% ipython --no-banner

In [1]: import numpy as np

In [2]: import numpy.linalg as la

In [3]: np.set_printoptions(suppress=True, linewidth=100)

In [4]: tidy = lambda a: np.round(a, 2) + 0

In [5]: m1 = np.loadtxt("x.csv", delimiter=",")

In [6]: print(m1)
[[-1.   -3.99  1.4   0.1  -0.8   0.1   1.3 ]
 [-0.3  -2.53  0.6   1.7  -0.5  -0.6  -0.9 ]
 [-0.7  -2.53 -0.2  -0.7  -0.5   0.1  -0.8 ]
 [-2.1   6.52  1.1   0.1   1.3  -0.3  -0.1 ]
 [-0.2   5.03  0.   -0.5   1.   -2.    0.4 ]
 [ 1.2   7.49  0.1  -0.5   1.5  -1.2   1.3 ]
 [-1.2  -5.99 -0.7  -0.4  -1.2  -0.3  -1.1 ]
 [ 1.5  -3.99 -1.5  -0.8  -0.8   1.   -1.8 ]
 [-1.9   2.   -0.7   0.    0.4   1.4   0.6 ]
 [ 0.9   0.99  0.1   0.4   0.2   0.6  -0.8 ]
 [ 0.3   2.48  0.    0.7   0.5  -1.4  -3.1 ]
 [ 2.    6.49  0.    0.8   1.3  -0.4   0.3 ]
 [ 1.6   1.03 -0.6   0.1   0.2   0.    0.6 ]
 [-1.2   8.47 -1.    1.4   1.7   2.    1.  ]
 [-1.1  -0.53 -0.7   0.8  -0.1  -0.8  -1.  ]
 [ 0.   -8.98  1.9  -2.5  -1.8   0.1   0.3 ]
 [ 0.5  -1.47  1.   -1.4  -0.3   0.4  -1.  ]
 [-0.3  -3.52  0.1  -0.4  -0.7  -0.2  -1.5 ]
 [-0.7   6.99  0.5  -1.7   1.4  -1.    1.6 ]
 [-0.5  -0.51 -2.5  -0.2  -0.1   1.4   1.4 ]
 [-1.2   3.03 -1.5  -0.3   0.6   0.6   0.  ]]

In [7]: W2 = m1[[2, 16]].astype(float)

In [8]: for _ in range(4):
   ...:     z = la.norm(m1[:, None] - W2, axis=-1).argmin(axis=1)
   ...:     W2 = np.array([m1[z == j].mean(axis=0) for j in range(2)])
   ...: 

In [9]: print(z)
[0 0 0 1 1 1 0 0 1 1 1 1 1 1 0 0 0 0 1 0 1]

In [10]: print(np.bincount(z))
[10 11]

In [11]: print(tidy(W2[1] - W2[0]))
[ 0.19  8.   -0.12  0.43  1.6  -0.27  0.67]

In [12]: print(tidy(W2))
[[-0.31 -3.4  -0.06 -0.38 -0.68  0.12 -0.51]
 [-0.12  4.59 -0.18  0.05  0.92 -0.15  0.16]]

In [13]: feats = np.array([[4, 5, 3, 5, 3, 4, 2, 3],
    ...:     [0, 1, -1, 1, -1, 0, -2, -1],
    ...:     [3, 4, 2, 4, 2, 3, 1, 2],
    ...:     [2, 3, 1, 3, 1, 2, 0, 1],
    ...:     [4, 5, 3, 5, 3, 4, 2, 3]])

In [14]: print(tidy(la.norm(m1)))
24.96

In [15]: print(tidy(m1.mean(axis=0)))
[-0.21  0.78 -0.12 -0.16  0.16 -0.02 -0.16]

In [16]: print(tidy(la.svd(m1, compute_uv=False)))
[22.59  5.86  5.57  4.94  3.73  2.98  0.02]

In [17]: print(m1.shape)
(21, 7)

In [18]: T = np.stack([feats, 4 * feats, feats[::-1]])

In [19]: print(np.einsum("bij,cij->bc", T, T))
[[ 327 1308  295]
 [1308 5232 1180]
 [ 295 1180  327]]

In [20]: print(T.shape)
(3, 5, 8)

In [21]: print(T.sum(axis=0))
[[ 24  30  18  30  18  24  12  18]
 [  2   8  -4   8  -4   2 -10  -4]
 [ 18  24  12  24  12  18   6  12]
 [ 10  16   4  16   4  10  -2   4]
 [ 24  30  18  30  18  24  12  18]]

In [22]: print((T @ feats.T).shape)
(3, 5, 5)
